$ python3 -q
>>> import numpy as np
>>> import numpy.linalg as la
>>> np.set_printoptions(precision=1, suppress=True, linewidth=200, sign=" ")
>>> rd = lambda a: np.round(a, 1) + 0
>>> rng = np.random.default_rng(209653)
>>> K = np.eye(7, dtype=int)[rng.permutation(7)] * np.array([3, 2, 0, 0, 2, 1, 2])
>>> K
array([[ 3,  0,  0,  0,  0,  0,  0],
       [ 0,  0,  0,  0,  0,  1,  0],
       [ 0,  0,  0,  0,  2,  0,  0],
       [ 0,  0,  0,  0,  0,  0,  0],
       [ 0,  2,  0,  0,  0,  0,  0],
       [ 0,  0,  0,  0,  0,  0,  2],
       [ 0,  0,  0,  0,  0,  0,  0]])
>>> w1 = np.array([[0, 2, 0],
...     [2, 1, 3],
...     [0, 3, 1],
...     [1, 2, 2],
...     [2, 3, 2],
...     [2, 0, 2],
...     [3, 2, 3]])
>>> c = np.array([2, 2, 1])
>>> hid = np.maximum(K @ w1 + c, 0)
>>> la.matrix_rank(hid)
np.int64(3)
>>> (hid > 0).astype(int)
array([[ 1,  1,  1],
       [ 1,  1,  1],
       [ 1,  1,  1],
       [ 1,  1,  1],
       [ 1,  1,  1],
       [ 1,  1,  1],
       [ 1,  1,  1]])
>>> W2 = np.array([[-1, 0, 2], [-3, 3, -2], [1, 1, 3]])
>>> hid @ W2
array([[-25,  25,  -9],
       [ -7,   9,  13],
       [-25,  29,  11],
       [ -7,   7,   3],
       [-11,  19,  25],
       [-19,  25,  25],
       [ -7,   7,   3]])
>>> w1 @ W2
array([[-6,  6, -4],
       [-2,  6, 11],
       [-8, 10, -3],
       [-5,  8,  4],
       [-9, 11,  4],
       [ 0,  2, 10],
       [-6,  9, 11]])
>>> np.flatnonzero(la.matrix_power((K != 0) + (K.T != 0) + np.eye(7), 7)[6])
array([ 1,  2,  4,  5,  6])
>>> (la.matrix_power((K != 0) + (K.T != 0) + np.eye(7), 7) > 0).astype(int)
array([[ 1,  0,  0,  0,  0,  0,  0],
       [ 0,  1,  1,  0,  1,  1,  1],
       [ 0,  1,  1,  0,  1,  1,  1],
       [ 0,  0,  0,  1,  0,  0,  0],
       [ 0,  1,  1,  0,  1,  1,  1],
       [ 0,  1,  1,  0,  1,  1,  1],
       [ 0,  1,  1,  0,  1,  1,  1]])
>>> r = la.matrix_rank(K)
>>> r
np.int64(5)
>>> ns = la.svd(K)[2][r:].T
>>> la.matrix_rank(K.T @ K), la.matrix_rank(K @ K.T)
(np.int64(5), np.int64(5))
>>> [int(la.matrix_rank(K[:i])) for i in range(1, len(K) + 1)]
[1, 2, 3, 3, 4, 5, 5]
>>> [int(la.matrix_rank(np.delete(K, i, axis=0))) for i in range(7)]
[4, 4, 4, 5, 4, 4, 5]
>>> Uu, sigma, VT = la.svd(K)
>>> np.argmax(sigma[:-1] / (sigma[1:] + 1e-6)) + 1
np.int64(5)
>>> M2 = Uu[:, :5] @ np.diag(sigma[:5]) @ VT[:5]
>>> la.matrix_rank(M2)
np.int64(5)
>>> rd(la.norm(K - M2) / la.norm(K))
np.float64(0.0)
>>> la.matrix_rank(K, rtol=0.05)
np.int64(5)
>>> rd(la.norm(K - M2, 2)), sigma[5]
(np.float64(0.0), np.float64(0.0))
>>> M2
array([[ 3.,  0.,  0.,  0.,  0.,  0.,  0.],
       [ 0.,  0.,  0.,  0.,  0.,  1.,  0.],
       [ 0.,  0.,  0.,  0.,  2.,  0.,  0.],
       [ 0.,  0.,  0.,  0.,  0.,  0.,  0.],
       [ 0.,  2.,  0.,  0.,  0.,  0.,  0.],
       [ 0.,  0.,  0.,  0.,  0.,  0.,  2.],
       [ 0.,  0.,  0.,  0.,  0.,  0.,  0.]])
>>> K[:, 5] @ K[:, 3]
np.int64(0)
>>> rd(la.svd(K, compute_uv=False))
array([ 3.,  2.,  2.,  2.,  1.,  0.,  0.])
>>> K.T @ K
array([[ 9,  0,  0,  0,  0,  0,  0],
       [ 0,  4,  0,  0,  0,  0,  0],
       [ 0,  0,  0,  0,  0,  0,  0],
       [ 0,  0,  0,  0,  0,  0,  0],
       [ 0,  0,  0,  0,  4,  0,  0],
       [ 0,  0,  0,  0,  0,  1,  0],
       [ 0,  0,  0,  0,  0,  0,  4]])
>>> F = np.load("x.npy")
>>> F
array([[  0,  -8,   5],
       [  0,   0,   0],
       [  0,   8,  -5],
       [  0,  16, -10],
       [  0,  -8,   5],
       [  0,  -8,   5]])
>>> [round(float(x), 1) for x in la.svd(F, compute_uv=False)[:3]]
[26.7, 0.0, 0.0]
>>> la.cond(F) > 100
np.True_
>>> np.argsort(-la.norm(F, axis=0).round(6), kind="stable")[:3]
array([ 1,  2,  0])
>>> rd(la.norm(F, 2) / la.norm(F))
np.float64(1.0)
>>> vec = np.array([1, 3, 2])
>>> F @ np.eye(3)[0]
array([ 0.,  0.,  0.,  0.,  0.,  0.])
>>> F @ (2 * vec)
array([-28,   0,  28,  56, -28, -28])
>>> F * vec
array([[  0, -24,  10],
       [  0,   0,   0],
       [  0,  24, -10],
       [  0,  48, -20],
       [  0, -24,  10],
       [  0, -24,  10]])
>>> np.einsum("ij,j->i", F, vec)
array([-14,   0,  14,  28, -14, -14])
